>>> import numpy as np
>>> from numpy import linalg as LA
>>> np.set_printoptions(precision=2, suppress=True, linewidth=100, sign=" ")
>>> data = 0.7 ** np.abs(np.subtract.outer(np.arange(3), np.arange(3)))
>>> data
array([[ 1.  ,  0.7 ,  0.49],
       [ 0.7 ,  1.  ,  0.7 ],
       [ 0.49,  0.7 ,  1.  ]])
>>> # symmetric
>>> f = np.array([-1, 4])
>>> np.correlate(data[2], data[0], "full")
array([ 0.24,  0.69,  1.47,  1.4 ,  1.  ])
>>> np.convolve(data[2], f)
array([-0.49,  1.26,  1.8 ,  4.  ])
>>> np.polyval(f, data[2])
array([ 3.51,  3.3 ,  3.  ])
>>> X = np.tril(np.array([[-3, -2, -2, -3, 0, 1, 1, -2, 3, -2],
...     [-2, -2, -1, 5, 1, -3, 3, 3, -2, 2],
...     [-2, 2, 1, 4, 4, 3, 4, -1, 3, 2],
...     [-5, 1, 3, -2, 0, 1, 5, 2, 3, -2],
...     [1, 3, 2, 4, 2, -1, 4, -1, 0, -3],
...     [-5, 3, -2, -2, 5, -3, -2, 4, -4, -2],
...     [3, -1, 5, 0, -1, 5, 2, -2, -1, -4],
...     [-5, -3, -5, -2, 0, -2, 0, 2, -4, -5],
...     [4, 4, 4, 5, -5, -5, 3, 3, -5, 4],
...     [0, -5, -1, -5, 5, -1, -4, 1, 5, 1]]), -1) + np.eye(10, dtype=int)
>>> X
array([[ 1,  0,  0,  0,  0,  0,  0,  0,  0,  0],
       [-2,  1,  0,  0,  0,  0,  0,  0,  0,  0],
       [-2,  2,  1,  0,  0,  0,  0,  0,  0,  0],
       [-5,  1,  3,  1,  0,  0,  0,  0,  0,  0],
       [ 1,  3,  2,  4,  1,  0,  0,  0,  0,  0],
       [-5,  3, -2, -2,  5,  1,  0,  0,  0,  0],
       [ 3, -1,  5,  0, -1,  5,  1,  0,  0,  0],
       [-5, -3, -5, -2,  0, -2,  0,  1,  0,  0],
       [ 4,  4,  4,  5, -5, -5,  3,  3,  1,  0],
       [ 0, -5, -1, -5,  5, -1, -4,  1,  5,  1]])
>>> # triangular, det is the product of the diagonal
>>> U, sv, Vt = LA.svd(X)
>>> np.argmax(sv[:-1] / (sv[1:] + 1e-6)) + 1
np.int64(9)
>>> Y = U[:, :9] @ np.diag(sv[:9]) @ Vt[:9]
>>> LA.matrix_rank(X, rtol=0.05)
np.int64(7)
>>> round(float(LA.norm(X - Y) / LA.norm(X)), 2)
0.0
>>> np.prod(np.diag(X)), round(LA.det(X), 2)
(np.int64(1), np.float64(1.0))
>>> X @ X
array([[  1,   0,   0,   0,   0,   0,   0,   0,   0,   0],
       [ -4,   1,   0,   0,   0,   0,   0,   0,   0,   0],
       [ -8,   4,   1,   0,   0,   0,   0,   0,   0,   0],
       [-18,   8,   6,   1,   0,   0,   0,   0,   0,   0],
       [-28,  14,  16,   8,   1,   0,   0,   0,   0,   0],
       [  3,  15,   0,  16,  10,   1,   0,   0,   0,   0],
       [-28,  20,  -2, -14,  23,  10,   1,   0,   0,   0],
       [ 26, -24, -12,   0, -10,  -4,   0,   1,   0,   0],
       [-19, -21,  23,  -6, -38,  -1,   6,   6,   1,   0],
       [ 50,  16, -10,  35, -16, -49,   7,  17,  10,   1]])
>>> LA.matrix_rank(X - X[0, 0] * np.eye(10))
np.int64(8)
>>> LA.norm(X, axis=1)
array([  1.  ,   2.24,   3.  ,   6.  ,   5.57,   8.25,   7.87,   8.25,  11.92,  10.95])
>>> round(float(LA.norm(X[3] - X[8])), 2)
13.27
>>> round(LA.norm(X, "nuc"), 2)
np.float64(53.22)
>>> np.round(LA.norm(X, 1), 2), np.round(LA.norm(X, np.inf), 2)
(np.float64(28.0), np.float64(34.0))
>>> X[3] @ X[8]
np.int64(1)
>>> LA.norm(X, axis=1).argmax()
np.int64(8)
>>> np.round(LA.norm(X, 2), 2)
np.float64(16.48)
>>> mat = np.loadtxt("out15.csv", delimiter=",")
>>> mat
array([[ 0.,  1.,  3.,  3.,  0.,  0.,  0.,  0.],
       [ 1.,  0.,  0.,  0.,  0.,  0.,  0.,  0.],
       [ 3.,  0.,  0.,  0.,  0.,  0.,  0.,  0.],
       [ 3.,  0.,  0.,  0.,  0.,  0.,  0.,  0.],
       [ 0.,  0.,  0.,  0.,  0.,  0.,  0.,  0.],
       [ 0.,  0.,  0.,  0.,  0.,  0.,  0.,  0.],
       [ 0.,  0.,  0.,  0.,  0.,  0.,  0.,  0.],
       [ 0.,  0.,  0.,  0.,  0.,  0.,  0.,  0.]])
>>> mat @ mat
array([[ 19.,   0.,   0.,   0.,   0.,   0.,   0.,   0.],
       [  0.,   1.,   3.,   3.,   0.,   0.,   0.,   0.],
       [  0.,   3.,   9.,   9.,   0.,   0.,   0.,   0.],
       [  0.,   3.,   9.,   9.,   0.,   0.,   0.,   0.],
       [  0.,   0.,   0.,   0.,   0.,   0.,   0.,   0.],
       [  0.,   0.,   0.,   0.,   0.,   0.,   0.,   0.],
       [  0.,   0.,   0.,   0.,   0.,   0.,   0.,   0.],
       [  0.,   0.,   0.,   0.,   0.,   0.,   0.,   0.]])
>>> np.sort(LA.eigvals(mat).real)
array([-4.36,  0.  ,  0.  ,  0.  ,  0.  ,  0.  ,  0.  ,  4.36])
>>> round(float(LA.det(mat)), 2)
0.0
>>> x = np.array([4, 5, 2])
>>> y = data @ x
>>> y
array([ 8.48,  9.2 ,  7.46])
>>> LA.solve(data, y)
array([ 4.,  5.,  2.])
>>> LA.solve(data, y + data[:, 2])
array([ 4.,  5.,  3.])
>>> LA.solve(data, data[:, 0])
array([ 1.,  0.,  0.])
>>> np.all(LA.eigvalsh(mat) > 0)
np.False_
>>> [round(float(LA.det(mat[:i, :i])), 2) + 0 for i in range(1, 9)]
[0.0, -1.0, 0.0, 0.0, 0.0, 0.0, 0.0, 0.0]
>>> mat.sum(axis=0)
array([ 7.,  1.,  3.,  3.,  0.,  0.,  0.,  0.])
>>> mat - mat[0]
array([[ 0.,  0.,  0.,  0.,  0.,  0.,  0.,  0.],
       [ 1., -1., -3., -3.,  0.,  0.,  0.,  0.],
       [ 3., -1., -3., -3.,  0.,  0.,  0.,  0.],
       [ 3., -1., -3., -3.,  0.,  0.,  0.,  0.],
       [ 0., -1., -3., -3.,  0.,  0.,  0.,  0.],
       [ 0., -1., -3., -3.,  0.,  0.,  0.,  0.],
       [ 0., -1., -3., -3.,  0.,  0.,  0.,  0.],
       [ 0., -1., -3., -3.,  0.,  0.,  0.,  0.]])
>>> mat.mean(axis=0)
array([ 0.88,  0.12,  0.38,  0.38,  0.  ,  0.  ,  0.  ,  0.  ])
>>> LA.matrix_rank(mat)
np.int64(2)
>>> LA.rank(mat)
Traceback (most recent call last):
  File "<python-input-45>", line 1, in <module>
    LA.rank(mat)
    ^^^^^^^
AttributeError: module 'numpy.linalg' has no attribute 'rank'
>>> np.round(LA.svd(mat, compute_uv=False), 2) + 0
array([ 4.36,  4.36,  0.  ,  0.  ,  0.  ,  0.  ,  0.  ,  0.  ])
>>> mat.sum(axis=1)
array([ 7.,  1.,  3.,  3.,  0.,  0.,  0.,  0.])
